>>> import numpy as np
>>> from numpy import linalg as LA
>>> np.set_printoptions(suppress=True, linewidth=200)
>>> feats = np.array([[1, -1, -1, 1, 1, -1, -1, 1],
...     [1, -1, 1, -1, -1, 1, -1, 1],
...     [1, -1, -1, 1, -1, 1, 1, -1]])
>>> feats
array([[ 1, -1, -1,  1,  1, -1, -1,  1],
       [ 1, -1,  1, -1, -1,  1, -1,  1],
       [ 1, -1, -1,  1, -1,  1,  1, -1]])
>>> other = feats[0, 0] * feats[1:] - np.outer(feats[1:, 0], feats[0])
>>> other
array([[ 0,  0,  2, -2, -2,  2,  0,  0],
       [ 0,  0,  0,  0, -2,  2,  2, -2]])
>>> feats[:, 0] / feats[0, 0]
array([1., 1., 1.])
>>> LA.matrix_rank(other), LA.matrix_rank(feats)
(np.int64(2), np.int64(3))
>>> def softmax(z):
...     e = np.exp(z - z.max(axis=-1, keepdims=True))
...     return e / e.sum(axis=-1, keepdims=True)
... 
>>> np.round(softmax(feats[2]), 2)
array([0.22, 0.03, 0.03, 0.22, 0.03, 0.22, 0.22, 0.03])
>>> S = feats @ feats.T / np.sqrt(8)
>>> np.round(softmax(S), 2)
array([[0.89, 0.05, 0.05],
       [0.05, 0.89, 0.05],
       [0.05, 0.05, 0.89]])
>>> softmax(S).round(6).argmax(axis=1)
array([0, 1, 2])
>>> blk = np.stack([feats, -2 * feats, feats[::-1]])
>>> LA.matrix_rank(blk.reshape(3, -1))
np.int64(2)
>>> np.einsum("bij,cij->bc", blk, blk)
array([[ 24, -48,   8],
       [-48,  96, -16],
       [  8, -16,  24]])
>>> blk.shape
(3, 3, 8)
>>> x = np.array([3, 1, 0, 1, 1, 2, 2, 1])
>>> h = np.maximum(feats @ x, 0)
>>> np.flatnonzero(h > 1e-9)
array([0, 1, 2])
>>> feats * (h > 1e-9)[:, None]
array([[ 1, -1, -1,  1,  1, -1, -1,  1],
       [ 1, -1,  1, -1, -1,  1, -1,  1],
       [ 1, -1, -1,  1, -1,  1,  1, -1]])
>>> E = np.loadtxt("dump.csv", delimiter=",")
>>> E
array([[22., -2., -3.,  0.],
       [ 2., 39.,  0.,  3.],
       [-1., -3., 61., -3.],
       [ 2.,  0., -2., 21.]])
>>> rng = np.random.default_rng(41)
>>> z = rng.permutation(4)
>>> other = E[:, z] * rng.choice([-1, 1], 4)
>>> other
array([[ 22.,  -2.,   3.,  -0.],
       [  2.,  39.,  -0.,  -3.],
       [ -1.,  -3., -61.,   3.],
       [  2.,   0.,   2., -21.]])
>>> Uu, _, vt = LA.svd(E.T @ other)
>>> np.round(Uu @ vt, 2) + 0
array([[ 1.,  0.,  0.,  0.],
       [ 0.,  1.,  0.,  0.],
       [ 0.,  0., -1.,  0.],
       [ 0.,  0.,  0., -1.]])
>>> z
array([0, 1, 2, 3])
>>> basis = np.array([[3, 3, 2], [4, 5, 4]])
>>> J = rng.normal(size=(18, 2)) @ basis + np.array([0, 1, 0])
>>> J.round(2)
array([[  0.45,   2.56,   1.78],
       [ -4.4 ,  -4.57,  -4.5 ],
       [ -9.3 ,  -9.61,  -7.94],
       [  2.59,   4.78,   3.31],
       [  0.51,   0.96,  -0.39],
       [  6.08,   9.01,   6.63],
       [ -0.51,  -0.31,  -1.41],
       [ -2.17,  -1.6 ,  -2.02],
       [  3.97,   5.85,   3.82],
       [  0.65,   2.02,   0.93],
       [  4.84,   6.62,   4.27],
       [ -2.78,  -2.  ,  -2.15],
       [  5.17,   5.99,   3.2 ],
       [  1.85,   3.29,   1.82],
       [ -3.29,  -2.68,  -2.71],
       [ 10.22,  12.52,   8.54],
       [ -3.05,  -1.98,  -1.95],
       [-10.  , -10.53,  -8.71]])
>>> Q, R = LA.qr(J)
>>> R.round(2)
array([[-21.38, -24.75, -18.7 ],
       [  0.  ,  -5.11,  -1.76],
       [  0.  ,   0.  ,  -2.55]])
>>> np.allclose(R.T @ R, J.T @ J)
True
>>> Q.shape, R.shape
((18, 3), (3, 3))
>>> cen = J - J.mean(axis=0)
>>> V = LA.svd(cen)[2][:1]
>>> other = cen - cen @ V.T @ V
>>> np.round(other.std(axis=0), 2)
array([0.41, 0.07, 0.37])
>>> LA.norm(other, axis=1).round(6).argmax()
np.int64(12)
>>> other = J / np.sqrt((J ** 2).mean(axis=1, keepdims=True))
>>> other[17].round(2)
array([-1.02, -1.08, -0.89])
>>> np.round(LA.norm(other, axis=1), 2)
array([1.73, 1.73, 1.73, 1.73, 1.73, 1.73, 1.73, 1.73, 1.73, 1.73, 1.73, 1.73, 1.73, 1.73, 1.73, 1.73, 1.73, 1.73])
>>> LA.matrix_rank(J - J.mean(axis=1, keepdims=True))
np.int64(2)
>>> mat = np.load("run5.npy")
>>> mat
array([[-15., -10.,   3.,  -8.],
       [ 17.,  11.,  -4.,   9.],
       [-10.,  -6.,   2.,  -4.],
       [  1.,   2.,   1.,   2.]])
>>> # null space of dimension 1
>>> proj = np.triu(np.array([[9, 1, -8, 2], [7, -2, 6, 0], [5, -1, 8, -2], [1, -7, 1, -5]]), 1) + np.eye(4)
>>> other = proj @ mat @ LA.inv(proj)
>>> LA.matrix_rank(other)
np.int64(3)
>>> proj @ mat - mat @ proj
array([[ 99.,  78., -78.,  81.],
       [-60., -53.,  82., -66.],
       [ -2.,   6., -46.,  20.],
       [  0.,  -1.,  -4.,   0.]])
>>> data = np.loadtxt("mat.csv", delimiter=",")
>>> data
array([[ 4., -2.,  3.,  3.],
       [ 0., -3.,  4., -3.],
       [ 4., -5., -1.,  3.]])
>>> Uu, sv, vt = LA.svd(data, full_matrices=False)
>>> np.allclose(Uu * sv @ vt, data)
True
>>> (sv > 1e-8).sum()
np.int64(3)
>>> sv.round(2)
array([8.85, 5.85, 3.23])
>>> round(float(np.sqrt((sv ** 2).sum())), 2), np.round(LA.norm(data), 2)
(11.09, np.float64(11.09))
>>> np.round(np.abs(vt[0]), 2)
array([0.63, 0.63, 0.2 , 0.42])
>>> Uu.shape, sv.shape, vt.shape
((3, 3), (3,), (3, 4))
>>> np.round(Uu.T @ data @ vt.T, 2) + 0
array([[8.85, 0.  , 0.  ],
       [0.  , 5.85, 0.  ],
       [0.  , 0.  , 3.23]])
>>> other = data / np.sqrt((data ** 2).mean(axis=1, keepdims=True))
>>> LA.matrix_rank(other) == LA.matrix_rank(data)
np.True_
>>> LA.matrix_rank(data - data.mean(axis=1, keepdims=True))
np.int64(3)
>>> other[2].round(2)
array([ 1.12, -1.4 , -0.28,  0.84])
>>> other = np.array([[-2, 3], [3, -2], [-3, 0], [-3, -2]])
>>> LA.matrix_rank(np.vstack([data, other.T]))
np.int64(4)
>>> np.einsum("ij,ij->i", data, data)
array([38., 34., 51.])
>>> np.einsum("ik,kj->ji", data, other)
array([[-32., -12., -29.],
       [ 10.,  12.,  16.]])
>>> other @ data
Traceback (most recent call last):
  File "<python-input-72>", line 1, in <module>
    other @ data
    ~~~~~~^~~~~~
ValueError: matmul: Input operand 1 has a mismatch in its core dimension 0, with gufunc signature (n?,k),(k,m?)->(n?,m?) (size 3 is different from 2)
>>> other = data + rng.integers(-2, 3, (3, 2)) @ rng.integers(-2, 3, (2, 4))
>>> other
array([[ 6., -1.,  9., -3.],
       [-1., -3.,  0.,  1.],
       [ 6., -5.,  7., -5.]])
>>> other - data
array([[ 2.,  1.,  6., -6.],
       [-1.,  0., -4.,  4.],
       [ 2.,  0.,  8., -8.]])
>>> np.round(LA.svd(other - data, compute_uv=False), 2) + 0
array([15.53,  0.92,  0.  ])
>>> LA.matrix_rank(other - data, tol=1e-8)
np.int64(2)
>>> x = np.array([-3, 3, 0, 3])
>>> data * x
array([[-12.,  -6.,   0.,   9.],
       [ -0.,  -9.,   0.,  -9.],
       [-12., -15.,  -0.,   9.]])
>>> np.sign((data @ x).round(6))
array([-1., -1., -1.])
>>> data @ x
array([ -9., -18., -18.])
>>> data @ (2 * x)
array([-18., -36., -36.])
>>> LA.norm(data @ x) <= LA.norm(data, 2) * LA.norm(x) + 1e-9
np.True_
>>> data @ np.eye(4)[3]
array([ 3., -3.,  3.])
>>> W0 = np.load("a.npy")
>>> W0
array([[0.67, 0.33, 0.  ],
       [0.12, 0.5 , 0.38],
       [0.12, 0.38, 0.5 ]])
>>> # rows sum to 1
>>> proj = np.triu(np.array([[4, 4, 3], [5, 5, 2], [0, 4, 4]]), 1) + np.eye(3)
>>> other = proj @ W0 @ LA.inv(proj)
>>> other.round(2)
array([[ 1.51, -2.57,  3.63],
       [ 0.36, -0.18,  0.66],
       [ 0.12, -0.1 ,  0.34]])
>>> np.trace(other), np.trace(W0)
(np.float64(1.67), np.float64(1.67))
>>> LA.matrix_rank(other)
np.int64(3)
>>> evals, V = LA.eig(W0)
>>> np.round(W0 @ V[:, 0] - evals[0] * V[:, 0], 2) + 0
array([0., 0., 0.])
>>> np.round(np.sort(LA.eigvals(W0 @ W0)), 2)
array([0.01, 0.3 , 1.  ])
>>> round(float(np.prod(evals)), 2)
0.07
>>> Q, R = LA.qr(W0)
>>> Q.round(2)
array([[-0.97,  0.24, -0.04],
       [-0.17, -0.79, -0.59],
       [-0.17, -0.56,  0.81]])
>>> Q.shape, R.shape
((3, 3), (3, 3))
>>> np.round(Q.T @ Q, 2) + 0
array([[1., 0., 0.],
       [0., 1., 0.],
       [0., 0., 1.]])
>>> np.allclose(R.T @ R, W0.T @ W0)
True
>>> round(float(np.trace(Q @ Q.T)), 2)
3.0
>>> A = np.load("case0.npy")
>>> A
array([[ -6,   0,  -7],
       [  0,   7, -16],
       [  7,   0, -21],
       [  5,   1, -24],
       [  0,  -1, -31],
       [ -4,   2, -33],
       [-12,   9, -24],
       [-14,   9, -18],
       [-16,   8, -22],
       [-13,  12, -19]])
>>> other = np.c_[A[:, :1] @ np.array([[1]]), np.array([3, -5, 3, 5, -5, -5, -2, -2, -1, -5])]
>>> other
array([[ -6,   3],
       [  0,  -5],
       [  7,   3],
       [  5,   5],
       [  0,  -5],
       [ -4,  -5],
       [-12,  -2],
       [-14,  -2],
       [-16,  -1],
       [-13,  -5]])
>>> np.round(LA.lstsq(A, other[:, 0])[0], 2) + 0
array([1., 0., 0.])
>>> LA.matrix_rank(np.c_[A, other])
np.int64(4)
